% python3 -q
>>> import numpy as np
>>> np.set_printoptions(precision=4, suppress=True, linewidth=120, floatmode="fixed")
>>> data = np.load("dump.npy")
>>> data
array([[ 3,  3,  3,  3,  3],
       [ 3,  6,  6,  6,  6],
       [ 3,  6,  9,  9,  9],
       [ 3,  6,  9, 12, 12],
       [ 3,  6,  9, 12, 15]])
>>> B = np.linalg.inv(data)
>>> print((np.abs(B) > 1e-9).astype(int))
[[1 1 0 0 0]
 [1 1 1 0 0]
 [0 1 1 1 0]
 [0 0 1 1 1]
 [0 0 0 1 1]]
>>> np.round(data @ B, 4) + 0
array([[1.0000, 0.0000, 0.0000, 0.0000, 0.0000],
       [0.0000, 1.0000, 0.0000, 0.0000, 0.0000],
       [0.0000, 0.0000, 1.0000, 0.0000, 0.0000],
       [0.0000, 0.0000, 0.0000, 1.0000, 0.0000],
       [0.0000, 0.0000, 0.0000, 0.0000, 1.0000]])
>>> np.round(np.linalg.det(data) * B, 4) + 0
array([[162.0000, -81.0000,   0.0000,   0.0000,   0.0000],
       [-81.0000, 162.0000, -81.0000,   0.0000,   0.0000],
       [  0.0000, -81.0000, 162.0000, -81.0000,   0.0000],
       [  0.0000,   0.0000, -81.0000, 162.0000, -81.0000],
       [  0.0000,   0.0000,   0.0000, -81.0000,  81.0000]])
>>> Q, V = np.linalg.qr(data[:, :3])[0], np.linalg.qr(data[:, 3:])[0]
>>> sig = np.linalg.svd(Q.T @ V, compute_uv=False)
>>> (sig > 0.9).sum()
np.int64(1)
>>> np.kron(np.eye(2, dtype=int), data)
array([[ 3,  3,  3,  3,  3,  0,  0,  0,  0,  0],
       [ 3,  6,  6,  6,  6,  0,  0,  0,  0,  0],
       [ 3,  6,  9,  9,  9,  0,  0,  0,  0,  0],
       [ 3,  6,  9, 12, 12,  0,  0,  0,  0,  0],
       [ 3,  6,  9, 12, 15,  0,  0,  0,  0,  0],
       [ 0,  0,  0,  0,  0,  3,  3,  3,  3,  3],
       [ 0,  0,  0,  0,  0,  3,  6,  6,  6,  6],
       [ 0,  0,  0,  0,  0,  3,  6,  9,  9,  9],
       [ 0,  0,  0,  0,  0,  3,  6,  9, 12, 12],
       [ 0,  0,  0,  0,  0,  3,  6,  9, 12, 15]])
>>> np.einsum("ij,ji->", data, data)
np.int64(1395)
>>> print(np.linalg.eigvals(data))
[37.0306  4.3461  1.7489  1.0598  0.8147]
>>> low = np.linalg.cholesky(data)
>>> low
array([[1.7321, 0.0000, 0.0000, 0.0000, 0.0000],
       [1.7321, 1.7321, 0.0000, 0.0000, 0.0000],
       [1.7321, 1.7321, 1.7321, 0.0000, 0.0000],
       [1.7321, 1.7321, 1.7321, 1.7321, 0.0000],
       [1.7321, 1.7321, 1.7321, 1.7321, 1.7321]])
>>> data / np.sqrt(np.outer(np.diag(data), np.diag(data)))
array([[1.0000, 0.7071, 0.5774, 0.5000, 0.4472],
       [0.7071, 1.0000, 0.8165, 0.7071, 0.6325],
       [0.5774, 0.8165, 1.0000, 0.8660, 0.7746],
       [0.5000, 0.7071, 0.8660, 1.0000, 0.8944],
       [0.4472, 0.6325, 0.7746, 0.8944, 1.0000]])
